% ipython --no-banner

In [1]: import numpy as np

In [2]: from numpy import linalg as LA

In [3]: np.set_printoptions(suppress=True, linewidth=140)

In [4]: def rnd(a):
   ...:     return np.round(a, 2) + 0
   ...: 

In [5]: m1 = np.load("run8.npy")

In [6]: m1
Out[6]: 
array([[-51.55, -39.47,  80.67, -29.38],
       [-50.14, -40.95,  80.69, -28.45],
       [-49.46, -39.47,  79.09, -29.7 ],
       [-50.22, -38.96,  78.76, -30.5 ],
       [-50.04, -39.12,  78.29, -30.35],
       [-48.47, -40.19,  80.5 , -29.79],
       [-50.09, -40.75,  80.99, -29.26],
       [-48.47, -39.54,  79.6 , -29.33],
       [-51.01, -41.13,  79.13, -29.68],
       [-50.  , -39.61,  78.99, -29.45],
       [-48.16, -39.49,  79.91, -29.41],
       [-48.48, -41.17,  81.55, -30.81],
       [-48.55, -38.78,  78.17, -29.66],
       [-49.66, -40.51,  80.55, -31.02],
       [-47.84, -40.97,  77.88, -30.98],
       [-50.01, -40.77,  78.45, -30.73]])

In [7]: dist = LA.norm(m1[:, None] - m1[None], axis=-1)

In [8]: LA.matrix_rank(dist ** 2)
Out[8]: np.int64(6)

In [9]: dist.mean(axis=1).argmax()
Out[9]: np.int64(14)

In [10]: dist[9].round(6).argsort(kind="stable")[:4]
Out[10]: array([9, 2, 4, 3])

In [11]: dist.shape
Out[11]: (16, 16)

In [12]: np.unravel_index(dist.round(6).argmax(), dist.shape)
Out[12]: (np.int64(0), np.int64(14))

In [13]: np.flatnonzero(dist[9] < dist.mean() / 2)
Out[13]: array([2, 9])

In [14]: (dist + 1e9 * np.eye(16)).round(6).argmin(axis=1)
Out[14]: array([ 6,  6,  9,  4,  3, 10,  1, 10, 15,  2,  7, 13,  2, 11, 15,  8])

In [15]: Ac = m1 - m1.mean(axis=0)

In [16]: U, s, VT = LA.svd(Ac, full_matrices=False)

In [17]: rnd(s)
Out[17]: array([4.84, 4.14, 3.16, 2.19])

In [18]: (np.sign(U[:, 0]) == np.sign(U[0, 0])).astype(int)
Out[18]: array([1, 1, 0, 0, 0, 1, 1, 0, 1, 0, 0, 1, 0, 1, 0, 0])

In [19]: np.abs(U[:, 0]).argmax()
Out[19]: np.int64(14)

In [20]: rnd(np.abs(VT[-1]))
Out[20]: array([0.11, 0.56, 0.37, 0.73])

In [21]: LA.matrix_rank(Ac)
Out[21]: np.int64(4)

In [22]: rnd(VT[0] * np.sign(VT[0, np.abs(VT[0]).argmax()]))
Out[22]: array([-0.36, -0.33,  0.84,  0.23])

In [23]: rnd(Ac.mean(axis=0))
Out[23]: array([0., 0., 0., 0.])

In [24]: rnd((s ** 2).sum() ** 2 / (s ** 4).sum())
Out[24]: np.float64(3.17)

In [25]: M = np.load("out6.npy")

In [26]: M
Out[26]: 
array([[0, 0, 0, 1, 1, 0, 0, 0, 0],
       [0, 0, 0, 0, 0, 0, 1, 1, 1],
       [0, 0, 0, 0, 0, 0, 0, 0, 0],
       [1, 0, 0, 0, 1, 0, 0, 0, 0],
       [1, 0, 0, 1, 0, 0, 0, 0, 0],
       [0, 0, 0, 0, 0, 0, 1, 1, 1],
       [0, 1, 0, 0, 0, 1, 0, 0, 0],
       [0, 1, 0, 0, 0, 1, 0, 0, 1],
       [0, 1, 0, 0, 0, 1, 0, 1, 0]])

In [27]: np.abs(np.diag(LA.qr(M)[1])) > 1e-9
Out[27]: array([ True,  True, False,  True,  True, False,  True,  True,  True])

In [28]: rnd(LA.eigvalsh(M).min())
Out[28]: np.float64(-2.18)

In [29]: [round(float(LA.det(M[:i, :i])), 2) + 0 for i in range(1, 10)]
Out[29]: [0.0, 0.0, 0.0, 0.0, 0.0, 0.0, 0.0, 0.0, 0.0]

In [30]: np.all(LA.eigvalsh(M) > 0)
Out[30]: np.False_

In [31]: F = np.load("m.npy")

In [32]: F
Out[32]: 
array([[0, 0, 1, 1],
       [0, 0, 0, 1],
       [1, 0, 0, 1],
       [1, 1, 1, 0]])

In [33]: # symmetric, so the eigenvalues are real

In [34]: ev, vecs = LA.eigh(F)

In [35]: vec = np.array([0, 2, 2, 2])

In [36]: (np.sign(vecs[:, -1].round(6)) == np.sign(vecs[0, -1].round(6))).astype(int)
Out[36]: array([1, 1, 1, 1])

In [37]: rnd(vecs * np.maximum(ev, 0) @ vecs.T)
Out[37]: 
array([[0.64, 0.23, 0.64, 0.66],
       [0.23, 0.38, 0.23, 0.44],
       [0.64, 0.23, 0.64, 0.66],
       [0.66, 0.44, 0.66, 0.83]])

In [38]: vec @ F @ vec
Out[38]: np.int64(16)

In [39]: f = np.array([-1, 2, 0])

In [40]: np.polyval(f, F[3])
Out[40]: array([1, 1, 1, 0])

In [41]: np.cross(F[3, :3], F[1, :3])
Out[41]: array([0, 0, 0])

In [42]: arr = np.array([[1, -2, 4, -8],
    ...:     [1, -1, 1, -1],
    ...:     [1, 0, 0, 0],
    ...:     [1, 1, 1, 1],
    ...:     [1, 2, 4, 8],
    ...:     [1, 3, 9, 27],
    ...:     [1, 4, 16, 64],
    ...:     [1, 5, 25, 125],
    ...:     [1, 6, 36, 216],
    ...:     [1, 7, 49, 343],
    ...:     [1, 8, 64, 512],
    ...:     [1, 9, 81, 729]])

In [43]: arr
Out[43]: 
array([[  1,  -2,   4,  -8],
       [  1,  -1,   1,  -1],
       [  1,   0,   0,   0],
       [  1,   1,   1,   1],
       [  1,   2,   4,   8],
       [  1,   3,   9,  27],
       [  1,   4,  16,  64],
       [  1,   5,  25, 125],
       [  1,   6,  36, 216],
       [  1,   7,  49, 343],
       [  1,   8,  64, 512],
       [  1,   9,  81, 729]])

In [44]: rng = np.random.default_rng(1902)

In [45]: lab = rng.permutation(4)

In [46]: lab
Out[46]: array([1, 2, 0, 3])

In [47]: Y = F[lab][:, lab]

In [48]: rnd(LA.det(Y)), rnd(LA.det(F[lab]))
Out[48]: (np.float64(1.0), np.float64(1.0))

In [49]: np.trace(Y)
Out[49]: np.int64(0)

In [50]: rnd(np.sort(np.abs(LA.eigvals(Y))))
Out[50]: array([0.31, 1.  , 1.48, 2.17])

In [51]: Y = np.array([[-1.9, -1.2, -1.3, 1.7],
    ...:     [0.5, 0.0, 1.9, -1.2],
    ...:     [0.3, 1.6, -0.9, -0.8],
    ...:     [-0.9, -0.1, -0.3, 0.1],
    ...:     [-1.0, 0.8, 0.4, -0.2],
    ...:     [0.9, -0.9, 0.8, -1.7],
    ...:     [0.8, 0.4, 1.3, -0.1],
    ...:     [1.2, -0.7, -0.9, 0.7]])

In [52]: cent = np.array([[-0.4, -0.3, 0.5, 0.6, -0.4, 0.3],
    ...:     [1.4, 0.0, 0.3, -2.4, 0.0, 1.2],
    ...:     [0.3, 2.3, -0.9, 0.4, -1.7, 1.1],
    ...:     [0.6, -0.5, -0.7, -0.7, 0.1, -1.1]])

In [53]: J = Y @ cent

In [54]: rnd(J)
Out[54]: 
array([[-0.29, -3.27, -1.33,  0.03,  3.14, -5.31],
       [-0.35,  4.82, -0.62,  1.9 , -3.55,  3.56],
       [ 1.37, -1.76,  2.  , -3.46,  1.33,  1.9 ],
       [ 0.19, -0.47, -0.28, -0.49,  0.88, -0.83],
       [ 1.52,  1.32, -0.48, -2.22, -0.3 ,  1.32],
       [-2.4 ,  2.42,  0.65,  4.21, -1.89,  1.94],
       [ 0.57,  2.8 , -0.58,  0.11, -2.54,  2.26],
       [-1.31, -2.78,  0.71,  1.55,  1.12, -2.24]])

In [55]: rk = LA.matrix_rank(J)

In [56]: rk
Out[56]: np.int64(4)

In [57]: N = LA.svd(J)[2][rk:].T

In [58]: N.shape
Out[58]: (6, 2)

In [59]: rnd(J @ N)
Out[59]: 
array([[0., 0.],
       [0., 0.],
       [0., 0.],
       [0., 0.],
       [0., 0.],
       [0., 0.],
       [0., 0.],
       [0., 0.]])

In [60]: [int(LA.matrix_rank(J[:, :j + 1])) for j in range(6)]
Out[60]: [1, 2, 3, 4, 4, 4]

In [61]: f, v = J[6], J[3]

In [62]: rnd(f @ f)
Out[62]: np.float64(20.07)

In [63]: pr = (f @ v) / (f @ f) * f

In [64]: rnd(pr)
Out[64]: array([-0.15, -0.73,  0.15, -0.03,  0.66, -0.59])

In [65]: LA.matrix_rank(np.outer(f, v))
Out[65]: np.int64(1)

In [66]: U, s, VT = LA.svd(J)

In [67]: rnd(s)
Out[67]: array([12.22,  7.33,  3.8 ,  1.  ,  0.  ,  0.  ])

In [68]: np.argmax(s[:-1] / (s[1:] + 1e-6)) + 1
Out[68]: np.int64(4)

In [69]: Y = U[:, :4] @ np.diag(s[:4]) @ VT[:4]

In [70]: rnd(LA.norm(J - Y) / LA.norm(J))
Out[70]: np.float64(0.0)

In [71]: rnd(Y)
Out[71]: 
array([[-0.29, -3.27, -1.33,  0.03,  3.14, -5.31],
       [-0.35,  4.82, -0.62,  1.9 , -3.55,  3.56],
       [ 1.37, -1.76,  2.  , -3.46,  1.33,  1.9 ],
       [ 0.19, -0.47, -0.28, -0.49,  0.88, -0.83],
       [ 1.52,  1.32, -0.48, -2.22, -0.3 ,  1.32],
       [-2.4 ,  2.42,  0.65,  4.21, -1.89,  1.94],
       [ 0.57,  2.8 , -0.58,  0.11, -2.54,  2.26],
       [-1.31, -2.78,  0.71,  1.55,  1.12, -2.24]])

In [72]: rnd(np.abs(J - Y).max())
Out[72]: np.float64(0.0)

In [73]: mat = np.loadtxt("a.csv", delimiter=",")

In [74]: mat
Out[74]: 
array([[-41.84,  10.79, -48.92, -28.41,  10.17,  49.29, -39.68,  18.46,  30.58,  29.48,  51.07],
       [-40.85,  10.76, -50.77, -32.25,   9.62,  51.32, -41.08,  19.04,  28.68,  29.71,  51.01],
       [-39.43,   9.81, -51.04, -30.88,   9.36,  51.15, -40.34,  19.66,  30.41,  31.18,  49.91],
       [-38.28,  10.5 , -50.67, -28.02,  11.08,  51.11, -41.35,  18.86,  30.15,  29.62,  49.97],
       [-39.65,  11.11, -49.66, -29.39,  10.88,  50.58, -39.72,  18.76,  31.75,  29.45,  50.52],
       [-39.78,  10.93, -52.01, -29.25,   9.96,  49.48, -41.02,  19.8 ,  28.97,  30.66,  48.96],
       [-42.11,   9.83, -50.82, -30.83,   9.59,  50.02, -40.49,  19.61,  29.94,  27.69,  51.5 ],
       [-40.81,  11.71, -49.81, -29.42,  10.27,  49.63, -40.55,  20.24,  29.87,  31.03,  49.44],
       [-39.26,  10.1 , -49.02, -30.18,  10.39,  50.91, -41.35,  20.46,  30.11,  27.58,  49.15],
       [-39.3 ,   9.05, -49.02, -29.2 ,   9.62,  50.  , -40.15,  20.13,  30.86,  31.71,  50.64],
       [-38.55,  10.25, -50.4 , -30.74,  11.91,  48.89, -38.85,  20.76,  30.58,  30.7 ,  50.57],
       [-40.72,  10.4 , -49.39, -30.17,   9.2 ,  50.52, -41.56,  18.8 ,  30.15,  31.12,  49.79],
       [-39.05,  11.98, -51.72, -29.45,  10.19,  48.53, -40.07,  20.51,  31.97,  29.83,  49.25],
       [-39.71,   9.51, -50.96, -31.19,   9.19,  49.1 , -41.15,  20.33,  29.01,  29.69,  49.69],
       [-40.07,  10.39, -50.16, -30.97,  11.23,  50.68, -41.46,  20.07,  31.67,  29.56,  49.44],
       [-38.87,   9.19, -51.63, -31.16,   8.48,  49.82, -40.98,  20.57,  27.91,  29.94,  50.15],
       [-37.21,  10.5 , -50.98, -30.75,  11.42,  50.57, -39.46,  19.38,  31.05,  30.99,  48.59],
       [-40.12,  10.03, -49.32, -31.13,  10.06,  49.43, -39.04,  20.67,  29.4 ,  29.6 ,  50.73],
       [-40.16,   8.01, -49.93, -30.81,   8.76,  49.83, -40.23,  20.82,  31.14,  30.2 ,  49.08],
       [-41.71,  10.61, -49.51, -29.39,  10.11,  50.98, -39.88,  19.97,  28.7 ,  30.22,  50.33],
       [-39.74,  10.48, -50.01, -30.25,  10.61,  49.85, -40.42,  19.01,  31.68,  28.88,  50.17],
       [-38.24,  11.36, -49.66, -30.09,  10.01,  49.59, -39.4 ,  20.88,  29.86,  29.64,  52.19],
       [-40.36,  10.01, -50.41, -30.3 ,   8.9 ,  50.33, -41.32,  20.8 ,  29.48,  30.54,  50.15],
       [-41.94,   9.02, -49.15, -29.44,   9.33,  51.41, -37.93,  20.79,  31.47,  29.12,  48.99],
       [-39.2 ,   9.01, -48.81, -31.18,   9.45,  49.22, -40.07,  19.54,  28.31,  29.86,  50.65],
       [-39.75,  11.9 , -49.44, -29.49,   9.24,  50.22, -41.26,  20.48,  28.35,  30.69,  48.68],
       [-40.11,   9.46, -50.49, -28.36,   7.93,  49.06, -39.55,  20.73,  30.75,  29.37,  49.85],
       [-40.69,  10.71, -51.24, -29.87,  10.07,  49.15, -39.4 ,  20.72,  29.02,  30.21,  51.06],
       [-39.18,  11.57, -49.82, -29.32,  10.99,  49.67, -39.42,  19.54,  31.29,  29.96,  49.76]])

In [75]: cent = mat[[20, 27]].astype(float)

In [76]: for _ in range(6):
    ...:     lab = LA.norm(mat[:, None] - cent, axis=-1).argmin(axis=1)
    ...:     cent = np.array([mat[lab == j].mean(axis=0) for j in range(2)])
    ...: 

In [77]: lab
Out[77]: array([0, 1, 0, 0, 0, 1, 1, 1, 0, 0, 0, 1, 0, 1, 0, 1, 0, 1, 0, 1, 0, 1, 1, 0, 1, 1, 0, 1, 0])

In [78]: rnd(cent[1] - cent[0])
Out[78]: array([-0.62,  0.22, -0.2 , -0.66, -0.68, -0.19, -0.52,  0.24, -1.91,  0.2 ,  0.51])

In [79]: np.bincount(lab)
Out[79]: array([15, 14])

In [80]: np.abs(cent[1] - cent[0]).argmax()
Out[80]: np.int64(8)
